% ipython --no-banner

In [1]: import numpy as np

In [2]: np.set_printoptions(precision=2, suppress=True, linewidth=120)

In [3]: rng = np.random.default_rng(655)

In [4]: K = rng.normal(size=(35, 5))

In [5]: K = 3 * K / np.linalg.norm(K, axis=1, keepdims=True)

In [6]: print(K)
[[-1.2  -0.6   0.27  0.88 -2.52]
 [-2.21  0.38 -0.64 -0.29  1.86]
 [ 0.87  1.83 -0.28 -0.84 -2.03]
 [-2.73 -0.98  0.73 -0.12 -0.16]
 [ 0.08  0.51 -0.02 -1.57  2.5 ]
 [ 1.58 -1.97 -0.69 -0.26  1.44]
 [ 1.07 -1.86 -2.    0.34 -0.53]
 [-1.84  1.49  1.02  0.47  1.46]
 [ 2.59 -0.42  0.8   1.05 -0.61]
 [-1.38  2.31  0.48 -0.98 -0.77]
 [ 0.72  0.38 -2.11 -0.53  1.9 ]
 [-1.67  0.5  -2.31  0.53  0.59]
 [ 1.42 -1.9   1.02 -0.5  -1.44]
 [-0.87 -0.61 -2.54 -1.09  0.5 ]
 [ 0.6  -0.89 -0.26  0.62  2.72]
 [ 0.93  1.39 -2.32  0.35 -0.86]
 [ 0.28  2.24 -1.35  1.42  0.27]
 [-1.83  2.12 -0.2  -0.23 -1.04]
 [-1.39 -0.36 -2.57  0.55  0.12]
 [ 0.72  1.08 -1.13  1.02 -2.23]
 [ 2.02 -1.36  0.1  -1.07  1.37]
 [-1.35 -1.67  0.79  0.09  1.94]
 [ 1.51 -0.99 -1.31  1.78 -0.92]
 [-0.24 -0.76 -1.95  2.    0.75]
 [ 2.13 -0.56 -0.2  -1.25 -1.6 ]
 [ 1.04 -0.39 -0.92 -2.55  0.64]
 [-1.74 -0.7   0.16  1.94  1.3 ]
 [-1.96  0.97 -0.47  0.83 -1.81]
 [-2.4   0.28 -0.09 -1.24  1.28]
 [ 0.55 -1.73  2.37  0.31 -0.07]
 [ 0.38 -1.73 -1.94  1.07 -0.97]
 [ 0.21  1.74 -1.46  1.88  0.48]
 [-2.81 -0.45 -0.38 -0.87  0.1 ]
 [-1.33 -2.38  0.47  0.01  1.16]
 [ 1.52  1.83  0.04  1.76 -0.5 ]]

In [7]: W2 = K[[2, 13]].astype(float)

In [8]: for _ in range(3):
   ...:     z = np.linalg.norm(K[:, None] - W2, axis=-1).argmin(axis=1)
   ...:     W2 = np.array([K[z == j].mean(axis=0) for j in range(2)])
   ...: 

In [9]: print(z)
[0 1 0 1 1 1 0 1 0 0 1 1 0 1 1 0 0 0 1 0 1 1 0 1 0 1 1 0 1 0 0 0 1 1 0]

In [10]: print(np.bincount(z))
[17 18]

In [11]: print(np.abs(W2[1] - W2[0]).argmax())
4

In [12]: dist = np.linalg.norm(K[:, None] - K[None], axis=-1)

In [13]: print(np.linalg.matrix_rank(dist ** 2))
6

In [14]: print(dist[30].round(6).argsort(kind="stable")[:4])
[30  6 22 23]

In [15]: print(dist[:5, :5])
[[0.   4.84 3.7  3.05 5.85]
 [4.84 0.   5.21 2.85 2.78]
 [3.7  5.21 0.   5.09 4.85]
 [3.05 2.85 5.09 0.   4.46]
 [5.85 2.78 4.85 4.46 0.  ]]

In [16]: print(dist.mean(axis=1).argmax())
29

In [17]: print(np.linalg.norm(K, axis=1))
[3. 3. 3. 3. 3. 3. 3. 3. 3. 3. 3. 3. 3. 3. 3. 3. 3. 3. 3. 3. 3. 3. 3. 3. 3. 3. 3. 3. 3. 3. 3. 3. 3. 3. 3.]

In [18]: print((dist + 1e9 * np.eye(35)).round(6).argmin(axis=1))
[27 28 19 32 10 20 30  1 22 17 13 18 24 18  5 19 31  9 11 15  5 33 30 18 12 20 21 17  1 12  6 16  3 21 16]

In [19]: print(np.flatnonzero(dist[30] < dist.mean() / 2))
[ 6 22 30]

In [20]: print(np.unravel_index(dist.round(6).argmax(), dist.shape))
(np.int64(20), np.int64(27))
